% python3 -q
>>> import numpy as np
>>> np.set_printoptions(precision=2, suppress=True, linewidth=140)
>>> rd = lambda a: np.round(a, 2) + 0
>>> other = np.array([[-2, 2, -1, -2], [-1, -2, 2, 0], [1, 0, 0, 1], [-1, -1, -1, 1]])
>>> W0 = np.tril(other)
>>> print(W0)
[[-2  0  0  0]
 [-1 -2  0  0]
 [ 1  0  0  0]
 [-1 -1 -1  1]]
>>> print(rd(np.linalg.det(W0[::-1])))
0.0
>>> print(rd(np.linalg.det(2 * W0)), rd(np.linalg.det(W0)))
0.0 0.0
>>> print(np.kron(np.eye(2, dtype=int), W0))
[[-2  0  0  0  0  0  0  0]
 [-1 -2  0  0  0  0  0  0]
 [ 1  0  0  0  0  0  0  0]
 [-1 -1 -1  1  0  0  0  0]
 [ 0  0  0  0 -2  0  0  0]
 [ 0  0  0  0 -1 -2  0  0]
 [ 0  0  0  0  1  0  0  0]
 [ 0  0  0  0 -1 -1 -1  1]]
>>> print(np.einsum("ij,ji->", W0, W0))
9
>>> print(np.einsum("ii->", W0))
-3
>>> print(np.poly(W0))
[ 1.  3.  0. -4.  0.]
>>> other = np.array([[1, 6, 4], [8, 3, 6]])
>>> cent = np.kron(other, W0)
>>> print(rd(np.linalg.norm(cent, 2)), rd(np.linalg.norm(other, 2) * np.linalg.norm(W0, 2)))
36.57 36.57
>>> print(np.linalg.matrix_rank(cent))
6
>>> print(np.allclose(W0 @ W0.T, W0.T @ W0))
False
>>> print(np.linalg.matrix_power(W0, 2))
[[ 4  0  0  0]
 [ 4  4  0  0]
 [-2  0  0  0]
 [ 1  1 -1  1]]
>>> W0.inv()
Traceback (most recent call last):
  File "<python-input-18>", line 1, in <module>
    W0.inv()
    ^^^^^^
AttributeError: 'numpy.ndarray' object has no attribute 'inv'
>>> assert W0 == W0.T
Traceback (most recent call last):
  File "<python-input-19>", line 1, in <module>
    assert W0 == W0.T
           ^^^^^^^^^^
ValueError: The truth value of an array with more than one element is ambiguous. Use a.any() or a.all()
>>> print(rd(np.linalg.det(W0)))
0.0
>>> print(np.allclose(W0, W0.T))
False
>>> rank = np.linalg.matrix_rank(W0)
>>> print(rank)
3
>>> ns = np.linalg.svd(W0)[2][rank:].T
>>> print(np.allclose(W0 @ ns, 0))
True
>>> print(rd(ns[:, 0] / ns[np.abs(ns[:, 0]).round(6).argmax(), 0]))
[0. 0. 1. 1.]
>>> print(rd(W0 @ ns))
[[0.]
 [0.]
 [0.]
 [0.]]
>>> J = np.load("sample7.npy")
>>> print(J)
[[2. 0. 0.]
 [0. 2. 0.]
 [0. 0. 2.]]
>>> rng = np.random.default_rng(966207)
>>> idx = rng.permutation(3)
>>> other = J[:, idx] * rng.choice([-1, 1], 3)
>>> print(other)
[[ 0. -0. -2.]
 [ 0. -2. -0.]
 [ 2. -0. -0.]]
>>> Uu, _, VT = np.linalg.svd(J.T @ other)
>>> print(Uu @ VT)
[[ 0.  0. -1.]
 [ 0. -1.  0.]
 [ 1.  0.  0.]]
>>> print(rd(np.linalg.lstsq(J, other)[0]))
[[ 0.  0. -1.]
 [ 0. -1.  0.]
 [ 1.  0.  0.]]
>>> print(other @ other.T)
[[4. 0. 0.]
 [0. 4. 0.]
 [0. 0. 4.]]
>>> print(rd(np.linalg.pinv(other)))
[[ 0.   0.   0.5]
 [ 0.  -0.5  0. ]
 [-0.5  0.   0. ]]
>>> print(rd(np.linalg.svd(other, compute_uv=False)))
[2. 2. 2.]
>>> def softmax(z):
...     e = np.exp(z - z.max(axis=-1, keepdims=True))
...     return e / e.sum(axis=-1, keepdims=True)
... 
>>> print(rd(softmax(J).sum(axis=1)))
[1. 1. 1.]
>>> S = J @ J.T / np.sqrt(3)
>>> print(rd(softmax(S + np.triu(np.full(S.shape, -np.inf), 1))))
[[1.   0.   0.  ]
 [0.09 0.91 0.  ]
 [0.08 0.08 0.83]]
>>> vec = np.array([0, 3, 3])
>>> h = np.maximum(J @ vec, 0)
>>> print(np.maximum(J @ vec, 0) - np.maximum(-J @ vec, 0))
[0. 6. 6.]
>>> print(np.maximum(J @ (3 * vec), 0))
[ 0. 18. 18.]
>>> print(rd(np.tanh(J @ vec)))
[0. 1. 1.]
>>> vals, V = np.linalg.eig(J)
>>> print(vals)
[2. 2. 2.]
>>> print(J @ V[:, 0] - vals[0] * V[:, 0])
[0. 0. 0.]
>>> print(rd(np.sort(np.linalg.eigvals(J @ J))))
[4. 4. 4.]
>>> arr = np.load("case13.npy")
>>> print(arr)
[[0 3 0 3 0 3]
 [0 3 0 3 0 3]
 [9 2 9 2 9 2]
 [0 3 0 3 0 3]
 [0 3 0 3 0 3]
 [9 2 9 2 9 2]]
>>> print(rd(np.linalg.norm(arr, "nuc")))
32.81
>>> print(rd(np.linalg.norm(arr) ** 2 / np.linalg.norm(arr, 2) ** 2))
1.2
>>> Uu, sig, VT = np.linalg.svd(arr)
>>> V = VT[:(sig > 1e-8).sum()]
>>> vec = arr[2] + -3 * arr[5] + rng.integers(2) * np.eye(6)[5]
>>> print(vec)
[-18.  -4. -18.  -4. -18.  -4.]
>>> print(np.linalg.matrix_rank(np.vstack([arr, vec])))
2
>>> print(rd(np.linalg.norm(vec - V.T @ V @ vec)))
0.0
>>> print(np.allclose(V.T @ V @ vec, vec))
True
>>> other = arr / np.sqrt((arr ** 2).mean(axis=1, keepdims=True))
>>> print(rd(np.linalg.norm(other, axis=1)))
[2.45 2.45 2.45 2.45 2.45 2.45]
>>> print(np.linalg.matrix_rank(arr - arr.mean(axis=1, keepdims=True)))
1
>>> rank = np.linalg.matrix_rank(arr)
>>> print(rank)
2
>>> ns = np.linalg.svd(arr)[2][rank:].T
>>> print([int(np.linalg.matrix_rank(arr[:, :j + 1])) for j in range(6)])
[1, 2, 2, 2, 2, 2]
>>> print(ns.shape)
(6, 4)
>>> print(rd(ns @ ns.T))
[[ 0.67  0.   -0.33  0.   -0.33  0.  ]
 [ 0.    0.67  0.   -0.33  0.   -0.33]
 [-0.33  0.    0.67  0.   -0.33  0.  ]
 [ 0.   -0.33  0.    0.67  0.   -0.33]
 [-0.33  0.   -0.33  0.    0.67  0.  ]
 [ 0.   -0.33  0.   -0.33  0.    0.67]]
>>> print([int(np.linalg.matrix_rank(arr[:i])) for i in range(1, len(arr) + 1)])
[1, 1, 2, 2, 2, 2]
>>> print(np.allclose(arr @ ns, 0))
True
>>> print(rd(arr @ ns))
[[0. 0. 0. 0.]
 [0. 0. 0. 0.]
 [0. 0. 0. 0.]
 [0. 0. 0. 0.]
 [0. 0. 0. 0.]
 [0. 0. 0. 0.]]
>>> data = np.array([[2, 3, 2, -2], [0, 1, 0, -4], [-1, 0, -1, -5]])
>>> Uu, sig, VT = np.linalg.svd(data)
>>> print(rd(sig))
[6.9  4.16 0.  ]
>>> print(np.argmax(sig[:-1] / (sig[1:] + 1e-6)) + 1)
2
>>> other = Uu[:, :2] @ np.diag(sig[:2]) @ VT[:2]
>>> print(rd(np.abs(data - other).max()))
0.0
>>> print(np.linalg.matrix_rank(other))
2
>>> other = np.array([[5, 2, 5], [7, 6, 0]])
>>> E = other.T @ other
>>> print(E)
[[74 52 25]
 [52 40 10]
 [25 10 25]]
>>> idx = rng.permutation(3)
>>> print(idx)
[1 0 2]
>>> other = E[idx][:, idx]
>>> print(np.diag(other))
[40 74 25]
>>> print(other)
[[40 52 10]
 [52 74 25]
 [10 25 25]]
>>> print(rd(np.linalg.det(other)), rd(np.linalg.det(E[idx])))
0.0 0.0
>>> print(np.allclose(other, E))
False
>>> print(np.trace(other))
139
>>> rank = np.linalg.matrix_rank(E)
>>> print(rank)
2
>>> ns = np.linalg.svd(E)[2][rank:].T
>>> print([int(np.linalg.matrix_rank(np.delete(E, i, axis=0))) for i in range(3)])
[2, 2, 2]
>>> print(rd(ns[:, 0] / ns[np.abs(ns[:, 0]).round(6).argmax(), 0]))
[-0.86  1.    0.46]
>>> print(rd(ns @ ns.T))
[[ 0.38 -0.44 -0.2 ]
 [-0.44  0.51  0.24]
 [-0.2   0.24  0.11]]
>>> print([int(np.linalg.matrix_rank(E[:i])) for i in range(1, len(E) + 1)])
[1, 2, 2]
>>> mat = np.array([[13, -10, 15, -1],
...     [-10, 8, -12, 2],
...     [15, -12, 18, -3],
...     [-1, 2, -3, 5]])
>>> Uu, sig, VT = np.linalg.svd(mat)
>>> V = VT[:(sig > 1e-8).sum()]
>>> vec = mat[2] + -2 * mat[0] + rng.integers(2) * np.eye(4)[2]
>>> print(vec)
[-11.   8. -11.  -1.]
>>> print(rd(np.linalg.norm(vec - V.T @ V @ vec)))
0.73
>>> print(rd(np.diag(V.T @ V)))
[0.4  0.21 0.46 0.93]
>>> print(np.linalg.matrix_rank(np.vstack([mat, vec])))
3
>>> print([round(float(x), 2) for x in np.linalg.svd(data, compute_uv=False)[:3]])
[6.9, 4.16, 0.0]
>>> idx = rng.permutation(4)
>>> print(idx)
[2 3 1 0]
>>> other = mat[idx][:, idx]
>>> print(np.allclose(other, mat))
False
>>> print(np.diag(other))
[18  5  8 13]
>>> print(np.trace(other))
44
>>> print(rd(np.sort(np.abs(np.linalg.eigvals(mat)))))
[ 0.    0.    4.97 39.03]
>>> print(mat @ mat)
[[ 495 -392  588  -83]
 [-392  312 -468   72]
 [ 588 -468  702 -108]
 [ -83   72 -108   39]]
>>> print(np.trace(mat))
44
>>> print(np.allclose(mat, mat.T))
True
>>> assert mat == mat.T
Traceback (most recent call last):
  File "<python-input-120>", line 1, in <module>
    assert mat == mat.T
           ^^^^^^^^^^^^
ValueError: The truth value of an array with more than one element is ambiguous. Use a.any() or a.all()
>>> print(np.allclose(mat @ mat.T, mat.T @ mat))
True
>>> print(np.linalg.matrix_power(mat, 3))
[[ 19258 -15308  22962  -3458]
 [-15308  12176 -18264   2780]
 [ 22962 -18264  27396  -4170]
 [ -3458   2780  -4170    746]]
>>> print(np.argsort(-np.linalg.norm(mat, axis=0).round(6), kind="stable")[:3])
[2 0 1]
>>> print(np.linalg.matrix_rank(mat, rtol=0.1))
2
>>> other = np.array([[2, 2, -3], [3, 1, 1], [-3, -3, 1]])
>>> other[-1] = other[0]
>>> M = other + 0.02 * np.eye(3)
>>> print(M)
[[ 2.02  2.   -3.  ]
 [ 3.    1.02  1.  ]
 [ 2.    2.   -2.98]]
>>> r0 = np.array([4, 2, -6])
>>> other = M + np.outer(r0, np.eye(3)[2])
>>> print(np.linalg.matrix_rank(np.linalg.inv(other) - np.linalg.inv(M), tol=1e-8))
1
>>> print(rd(np.linalg.det(other) / np.linalg.det(M)), rd(1 + np.linalg.solve(M, r0)[2]))
-217.89 -217.89
>>> other = np.array([[1, -4, -1, 0], [1, 5, -4, 3], [-5, -4, -4, 5], [-2, -2, 0, 3]])
>>> A = other + other.T
>>> print(A)
[[ 2 -3 -6 -2]
 [-3 10 -8  1]
 [-6 -8 -8  5]
 [-2  1  5  6]]
>>> # symmetric
>>> print(rd(np.abs(np.linalg.eigvals(A)).max()))
14.6
>>> print((A - A.T) / 2)
[[0. 0. 0. 0.]
 [0. 0. 0. 0.]
 [0. 0. 0. 0.]
 [0. 0. 0. 0.]]
>>> print((A + A.T) / 2)
[[ 2. -3. -6. -2.]
 [-3. 10. -8.  1.]
 [-6. -8. -8.  5.]
 [-2.  1.  5.  6.]]
